In [1]: import numpy as np

In [2]: import numpy.linalg as la

In [3]: np.set_printoptions(precision=2, suppress=True, linewidth=200, legacy="1.25")

In [4]: def rd(a):
   ...:     return np.round(a, 2) + 0
   ...: 

In [5]: J = np.load("test8.npy")

In [6]: rd(J)
Out[6]: 
array([[0.25, 0.35, 0.25],
       [0.35, 0.49, 0.35],
       [0.25, 0.35, 0.25]])

In [7]: # rows 0 and 2 are equal

In [8]: vals, evecs = la.eigh(J)

In [9]: rd(la.svd(J, compute_uv=False))
Out[9]: array([1., 0., 0.])

In [10]: rd(vals)
Out[10]: array([0., 0., 1.])

In [11]: np.abs(evecs[:, -1]).round(6).argmax()
Out[11]: 1

In [12]: rd(evecs.T @ evecs)
Out[12]: 
array([[1., 0., 0.],
       [0., 1., 0.],
       [0., 0., 1.]])

In [13]: print(rd(la.eigvalsh(J + 3 * np.eye(3))))
[3. 3. 4.]

In [14]: Uu, sigma, vt = la.svd(J)

In [15]: np.argmax(sigma[:-1] / (sigma[1:] + 1e-6)) + 1
Out[15]: 1

In [16]: rd(sigma)
Out[16]: array([1., 0., 0.])

In [17]: B = Uu[:, :1] @ np.diag(sigma[:1]) @ vt[:1]

In [18]: la.matrix_rank(J, rtol=0.05)
Out[18]: 1

In [19]: print(rd(np.abs(J - B).max()))
0.0

In [20]: rd(B)
Out[20]: 
array([[0.25, 0.35, 0.25],
       [0.35, 0.49, 0.35],
       [0.25, 0.35, 0.25]])

In [21]: rd(la.norm(J - B) / la.norm(J))
Out[21]: 0.0

In [22]: vec = np.array([-6, -7, 3])

In [23]: rd(la.eigvalsh(2 * B - np.eye(3)))
Out[23]: array([-1., -1.,  1.])

In [24]: rd(np.trace(B))
Out[24]: 1.0
